$ python3 -q
>>> import numpy as np
>>> np.set_printoptions(precision=1, suppress=True, linewidth=100, legacy="1.25")
>>> r0 = np.array([-4, -5, -9])
>>> r1 = np.array([1, 1, -2, 2, 1, 3, 3, -3])
>>> M = r0[:, None] + r1[None, :]
>>> M
array([[ -3,  -3,  -6,  -2,  -3,  -1,  -1,  -7],
       [ -4,  -4,  -7,  -3,  -4,  -2,  -2,  -8],
       [ -8,  -8, -11,  -7,  -8,  -6,  -6, -12]])
>>> # columns 0 and 1 are equal
>>> r0 = np.array([1, 1, 1])
>>> np.correlate(M[2], M[0], "full")
array([ 56,  64,  93,  92, 114, 154, 171, 248, 151, 144, 129, 102, 108,  54,  36])
>>> np.convolve(M[2], r0)
array([ -8, -16, -27, -26, -26, -21, -20, -24, -18, -12])
>>> M @ np.linalg.pinv(M) @ M
array([[ -3.,  -3.,  -6.,  -2.,  -3.,  -1.,  -1.,  -7.],
       [ -4.,  -4.,  -7.,  -3.,  -4.,  -2.,  -2.,  -8.],
       [ -8.,  -8., -11.,  -7.,  -8.,  -6.,  -6., -12.]])
>>> np.abs(np.diag(np.linalg.qr(M)[1])) > 1e-9
array([ True, False,  True])
>>> np.linalg.lstsq(M[:-1].T, M[-1])[2]
2
>>> np.allclose(M[:-1].T @ np.linalg.lstsq(M[:-1].T, M[-1])[0], M[-1])
True
>>> A = np.loadtxt("mat.csv", delimiter=",")
>>> A.round(1) + 0
array([[ 0. ,  0.1, -0.1,  2.5],
       [-1.9,  0.1,  0. ,  1.1],
       [-0.4,  0.1,  0. ,  1.5],
       [-0.3,  0. ,  0. ,  0. ],
       [ 1.3,  0. ,  0. , -6. ],
       [ 1.8,  0. ,  0. , -3.5],
       [ 0.4,  0. ,  0. ,  0.6],
       [-0.8,  0.2, -0.1,  0.7],
       [-0.2,  0. ,  0. , -1.8],
       [-0.3,  0.2,  0. ,  4. ],
       [ 0.4,  0. ,  0. ,  2.7],
       [-0.4,  0. ,  0. ,  1.2],
       [ 0.6, -0.1,  0. ,  0. ],
       [ 0.4,  0.3,  0. , -4.7],
       [ 0.7,  0.1,  0. , -5.1],
       [ 0.1,  0. ,  0. , -3.2],
       [ 1.3,  0.1,  0. , -1.2],
       [-0.6,  0.1,  0. , -0.5],
       [ 0. , -0.2,  0. , -0.2],
       [-1.5,  0.2,  0.1, -1.9],
       [ 1. ,  0. ,  0. ,  4.5],
       [-0.2,  0.3,  0. , -0.3],
       [ 0.4,  0.1,  0. ,  3.1],
       [ 0.7,  0. ,  0. ,  0.4],
       [ 0.1, -0.1,  0. ,  0.3],
       [ 0.8,  0. ,  0. , -2.1],
       [-0.4,  0.1,  0. ,  0.5],
       [-0.6,  0.1,  0. ,  0.8],
       [-0.8, -0.2,  0. ,  2.1],
       [-0.3, -0.1,  0. ,  3.7],
       [ 0.6, -0.1,  0. ,  4. ],
       [ 0.4,  0.1,  0. ,  0.1],
       [ 0. ,  0. ,  0. ,  1.6]])
>>> # column 3 is much longer than the rest
>>> [round(float(x), 1) for x in np.linalg.svd(M, compute_uv=False)[:3]]
[29.3, 3.6, 0.0]
>>> np.linalg.matrix_rank(M, rtol=0.1)
2
>>> Xs = A - A.mean(axis=0)
>>> evecs = np.linalg.svd(Xs)[2][:2]
>>> Y = Xs - Xs @ evecs.T @ evecs
>>> round(float(np.linalg.norm(Y) / np.linalg.norm(Xs)), 1)
0.0
>>> np.round(np.cov(Xs @ evecs.T, rowvar=False), 1) + 0
array([[7. , 0. ],
       [0. , 0.5]])
>>> (Xs @ evecs.T).std(axis=0)
array([2.6, 0.7])
>>> np.linalg.norm(Y, axis=1).round(6).argmax()
18
>>> np.round(Y.std(axis=0), 1) + 0
array([0. , 0.1, 0. , 0. ])
>>> np.round(np.diag(evecs.T @ evecs), 1) + 0
array([1., 0., 0., 1.])
>>> Q, evecs = np.linalg.qr(A[:, :2])[0], np.linalg.qr(A[:, 2:])[0]
>>> sig = np.linalg.svd(Q.T @ evecs, compute_uv=False)
>>> (sig > 0.9).sum()
0
>>> m1 = np.load("test18.npy")
>>> m1
array([[ 0.,  0.,  0.,  0.,  0.,  1.,  3., -1., -1.],
       [ 0.,  0.,  0.,  0.,  1.,  3.,  1.,  3., -3.],
       [ 0.,  0.,  0.,  0., -3.,  0., -3., -2.,  0.],
       [ 0.,  0.,  0.,  0., -1., -3.,  1.,  0.,  1.],
       [ 0.,  1., -3., -1.,  0.,  0.,  0.,  0.,  0.],
       [ 1.,  3.,  0., -3.,  0.,  0.,  0.,  0.,  0.],
       [ 3.,  1., -3.,  1.,  0.,  0.,  0.,  0.,  0.],
       [-1.,  3., -2.,  0.,  0.,  0.,  0.,  0.,  0.],
       [-1., -3.,  0.,  1.,  0.,  0.,  0.,  0.,  0.]])
>>> # rows and columns are dependent
>>> np.argsort(-np.linalg.norm(m1, axis=0).round(6), kind="stable")[:3]
array([1, 2, 6])
>>> round(float(np.linalg.norm(m1, 2) / np.linalg.norm(m1)), 1)
0.5
>>> np.linalg.cond(m1) > 100
True
>>> [round(float(x), 1) for x in np.linalg.svd(m1, compute_uv=False)[:3]]
[6.6, 6.6, 4.4]
>>> Y = m1 / np.linalg.norm(m1, axis=1, keepdims=True)
>>> G = Y @ Y.T
>>> (np.abs(G) > 0.9).astype(int)
array([[1, 0, 0, 0, 0, 0, 0, 0, 0],
       [0, 1, 0, 0, 0, 0, 0, 0, 0],
       [0, 0, 1, 0, 0, 0, 0, 0, 0],
       [0, 0, 0, 1, 0, 0, 0, 0, 0],
       [0, 0, 0, 0, 1, 0, 0, 0, 0],
       [0, 0, 0, 0, 0, 1, 0, 0, 0],
       [0, 0, 0, 0, 0, 0, 1, 0, 0],
       [0, 0, 0, 0, 0, 0, 0, 1, 0],
       [0, 0, 0, 0, 0, 0, 0, 0, 1]])
>>> G[4]
array([ 0. ,  0. ,  0. ,  0. ,  1. ,  0.4,  0.6,  0.7, -0.4])
>>> G.round(1) + 0
array([[ 1. ,  0.3, -0.4, -0.1,  0. ,  0. ,  0. ,  0. ,  0. ],
       [ 0.3,  1. , -0.5, -0.6,  0. ,  0. ,  0. ,  0. ,  0. ],
       [-0.4, -0.5,  1. ,  0. ,  0. ,  0. ,  0. ,  0. ,  0. ],
       [-0.1, -0.6,  0. ,  1. ,  0. ,  0. ,  0. ,  0. ,  0. ],
       [ 0. ,  0. ,  0. ,  0. ,  1. ,  0.4,  0.6,  0.7, -0.4],
       [ 0. ,  0. ,  0. ,  0. ,  0.4,  1. ,  0.2,  0.5, -0.9],
       [ 0. ,  0. ,  0. ,  0. ,  0.6,  0.2,  1. ,  0.4, -0.3],
       [ 0. ,  0. ,  0. ,  0. ,  0.7,  0.5,  0.4,  1. , -0.6],
       [ 0. ,  0. ,  0. ,  0. , -0.4, -0.9, -0.3, -0.6,  1. ]])
>>> np.linalg.norm(Y, axis=1)
array([1., 1., 1., 1., 1., 1., 1., 1., 1.])
>>> np.argwhere(np.triu(np.abs(G) > 0.95, 1))
array([], shape=(0, 2), dtype=int64)
>>> r = np.linalg.matrix_rank(m1)
>>> r
8
>>> ns = np.linalg.svd(m1)[2][r:].T
>>> np.round(ns @ ns.T, 1) + 0
array([[ 0. ,  0. ,  0. ,  0. ,  0. ,  0. ,  0. ,  0. ,  0. ],
       [ 0. ,  0. ,  0. ,  0. ,  0. ,  0. ,  0. ,  0. ,  0. ],
       [ 0. ,  0. ,  0. ,  0. ,  0. ,  0. ,  0. ,  0. ,  0. ],
       [ 0. ,  0. ,  0. ,  0. ,  0. ,  0. ,  0. ,  0. ,  0. ],
       [ 0. ,  0. ,  0. ,  0. ,  0.2, -0.2, -0.1, -0.1, -0.3],
       [ 0. ,  0. ,  0. ,  0. , -0.2,  0.2,  0.1,  0.1,  0.3],
       [ 0. ,  0. ,  0. ,  0. , -0.1,  0.1,  0. ,  0.1,  0.1],
       [ 0. ,  0. ,  0. ,  0. , -0.1,  0.1,  0.1,  0.1,  0.2],
       [ 0. ,  0. ,  0. ,  0. , -0.3,  0.3,  0.1,  0.2,  0.5]])
>>> [int(np.linalg.matrix_rank(m1[:, :j + 1])) for j in range(9)]
[1, 2, 3, 4, 5, 6, 7, 8, 8]
>>> np.linalg.matrix_rank(m1.T @ m1), np.linalg.matrix_rank(m1 @ m1.T)
(8, 8)
>>> np.allclose(m1 @ ns, 0)
True
>>> U, sig = np.linalg.svd(m1)
Traceback (most recent call last):
  File "<python-input-52>", line 1, in <module>
    U, sig = np.linalg.svd(m1)
    ^^^^^^
ValueError: too many values to unpack (expected 2)
>>> U, sig, VT = np.linalg.svd(m1, full_matrices=False)
>>> np.round(U.T @ m1 @ VT.T, 1) + 0
array([[6.6, 0. , 0. , 0. , 0. , 0. , 0. , 0. , 0. ],
       [0. , 6.6, 0. , 0. , 0. , 0. , 0. , 0. , 0. ],
       [0. , 0. , 4.4, 0. , 0. , 0. , 0. , 0. , 0. ],
       [0. , 0. , 0. , 4.4, 0. , 0. , 0. , 0. , 0. ],
       [0. , 0. , 0. , 0. , 2.9, 0. , 0. , 0. , 0. ],
       [0. , 0. , 0. , 0. , 0. , 2.9, 0. , 0. , 0. ],
       [0. , 0. , 0. , 0. , 0. , 0. , 1.9, 0. , 0. ],
       [0. , 0. , 0. , 0. , 0. , 0. , 0. , 1.9, 0. ],
       [0. , 0. , 0. , 0. , 0. , 0. , 0. , 0. , 0. ]])
>>> np.round(sig / sig[0], 1) + 0
array([1. , 1. , 0.7, 0.7, 0.4, 0.4, 0.3, 0.3, 0. ])
>>> U, sig, VT = np.linalg.svd(m1)
>>> evecs = VT[:(sig > 1e-8).sum()]
>>> rng = np.random.default_rng(16185)
>>> vec = m1[6] + -3 * m1[8] + rng.integers(2) * np.eye(9)[8]
>>> vec
array([ 6., 10., -3., -2.,  0.,  0.,  0.,  0.,  1.])
>>> np.round(np.linalg.norm(vec - evecs.T @ evecs @ vec), 1)
0.7
>>> np.allclose(evecs.T @ evecs @ vec, vec)
False
>>> np.diag(evecs.T @ evecs)
array([1. , 1. , 1. , 1. , 0.8, 0.8, 1. , 0.9, 0.5])
>>> np.round(evecs.T @ evecs, 1) + 0
array([[ 1. ,  0. ,  0. ,  0. ,  0. ,  0. ,  0. ,  0. ,  0. ],
       [ 0. ,  1. ,  0. ,  0. ,  0. ,  0. ,  0. ,  0. ,  0. ],
       [ 0. ,  0. ,  1. ,  0. ,  0. ,  0. ,  0. ,  0. ,  0. ],
       [ 0. ,  0. ,  0. ,  1. ,  0. ,  0. ,  0. ,  0. ,  0. ],
       [ 0. ,  0. ,  0. ,  0. ,  0.8,  0.2,  0.1,  0.1,  0.3],
       [ 0. ,  0. ,  0. ,  0. ,  0.2,  0.8, -0.1, -0.1, -0.3],
       [ 0. ,  0. ,  0. ,  0. ,  0.1, -0.1,  1. , -0.1, -0.1],
       [ 0. ,  0. ,  0. ,  0. ,  0.1, -0.1, -0.1,  0.9, -0.2],
       [ 0. ,  0. ,  0. ,  0. ,  0.3, -0.3, -0.1, -0.2,  0.5]])
